% ipython --no-banner

In [1]: import numpy as np

In [2]: np.set_printoptions(suppress=True, linewidth=140)

In [3]: A = np.loadtxt("data.csv", delimiter=",")

In [4]: print(A)
[[ 12.   -0.1  -1.1  -0.1  -0.9   1.8  -2.5   0.2  -0.9   1.3   1.7]
 [ -4.    0.4  -1.   -2.2   1.8   1.3   0.1  -0.5   0.4   1.4   0.4]
 [ 18.   -0.6   0.7  -0.8  -0.7   1.1  -0.8  -0.2   2.1   1.7  -0.2]
 [ -8.   -0.8   0.9  -0.5   1.6  -0.2   0.5   1.   -0.9  -0.4  -1.2]
 [ 16.   -2.   -0.2   2.    1.7  -0.4  -0.4  -1.4   0.1   0.1  -1.3]
 [ 16.   -0.5   0.2  -2.4  -0.7  -0.2   1.5   0.2   0.6  -0.7   0.9]
 [ 18.    0.3  -0.2  -0.7   1.8  -0.3  -0.1  -0.9  -0.1  -1.3  -0.6]
 [-20.   -1.5  -0.4   0.5   0.5   0.6  -0.9   0.5   0.1   0.1  -0.1]
 [  4.    0.8  -1.2  -0.4   0.2  -0.3  -0.1  -2.8   2.9  -0.8   0.4]]

In [5]: # column 0 is much longer than the rest

In [6]: w1 = np.array([[-1, 0],
   ...:     [-2, 3],
   ...:     [-3, 3],
   ...:     [2, 3],
   ...:     [0, -3],
   ...:     [3, 0],
   ...:     [0, -3],
   ...:     [1, 3],
   ...:     [1, 1],
   ...:     [-1, 0],
   ...:     [1, -3]])

In [7]: beta = np.array([2, 0])

In [8]: hid = np.maximum(A @ w1 + beta, 0)

In [9]: print((hid > 0).astype(int))
[[0 1]
 [1 0]
 [0 1]
 [1 0]
 [0 0]
 [0 0]
 [0 0]
 [1 0]
 [0 0]]

In [10]: print(np.round((hid > 0).mean(axis=0), 3))
[0.333 0.222]

In [11]: print(np.linalg.matrix_rank(hid))
2

In [12]: cent = np.array([[-2, -2], [0, -1]])

In [13]: print((hid @ cent).round(6).argmax(axis=1))
[0 0 0 0 0 0 0 0 0]

In [14]: print(w1 @ cent)
[[ 2  2]
 [ 4  1]
 [ 6  3]
 [-4 -7]
 [ 0  3]
 [-6 -6]
 [ 0  3]
 [-2 -5]
 [-2 -3]
 [ 2  2]
 [-2  1]]
